$ ipython --no-banner

In [1]: import numpy as np

In [2]: from numpy import linalg as LA

In [3]: np.set_printoptions(suppress=True, linewidth=120)

In [4]: rd = lambda a: np.round(a, 4) + 0

In [5]: W0 = np.array([[7, -3, -4], [-9, 0, 4], [5, -9, 8], [-5, 5, 3]])

In [6]: W0[2] = W0[3]

In [7]: W0
Out[7]: 
array([[ 7, -3, -4],
       [-9,  0,  4],
       [-5,  5,  3],
       [-5,  5,  3]])

In [8]: proj = W0 @ LA.solve(W0.T @ W0, W0.T)

In [9]: rd((np.eye(4) - proj) @ W0)
Out[9]: 
array([[0., 0., 0.],
       [0., 0., 0.],
       [0., 0., 0.],
       [0., 0., 0.]])

In [10]: np.allclose(proj @ proj, proj)
Out[10]: True

In [11]: rd(np.trace(proj))
Out[11]: np.float64(3.0)

In [12]: q = W0.astype(float).copy()

In [13]: for j in range(3):
    ...:     q[:, j] -= q[:, :j] @ (q[:, :j].T @ q[:, j])
    ...:     q[:, j] /= LA.norm(q[:, j])
    ...: 

In [14]: rd(q.T @ W0)
Out[14]: 
array([[13.4164, -5.292 , -7.0063],
       [ 0.    ,  5.5673,  0.8841],
       [ 0.    ,  0.    ,  0.3597]])

In [15]: rd(q)
Out[15]: 
array([[ 0.5217, -0.0429, -0.852 ],
       [-0.6708, -0.6377, -0.3787],
       [-0.3727,  0.5439, -0.2556],
       [-0.3727,  0.5439, -0.2556]])

In [16]: q, vecs = LA.qr(W0[:, :2])[0], LA.qr(W0[:, 2:])[0]

In [17]: sig = LA.svd(q.T @ vecs, compute_uv=False)

In [18]: rd(np.degrees(np.arccos(sig.clip(0, 1))))
Out[18]: array([2.9162])

In [19]: (sig > 0.9).sum()
Out[19]: np.int64(1)

In [20]: rd(LA.norm(q @ q.T - vecs @ vecs.T, 2))
Out[20]: np.float64(1.0)

In [21]: Uu, sig, vt = LA.svd(W0)

In [22]: np.argmax(sig[:-1] / (sig[1:] + 1e-6)) + 1
Out[22]: np.int64(2)

In [23]: M2 = Uu[:, :2] @ np.diag(sig[:2]) @ vt[:2]

In [24]: rd(M2)
Out[24]: 
array([[ 7.1133, -3.0391, -3.7537],
       [-8.9483, -0.0178,  4.1123],
       [-4.9654,  4.9881,  3.0752],
       [-4.9654,  4.9881,  3.0752]])

In [25]: rd(LA.norm(W0 - M2, 2)), rd(sig[2])
Out[25]: (np.float64(0.3235), np.float64(0.3235))
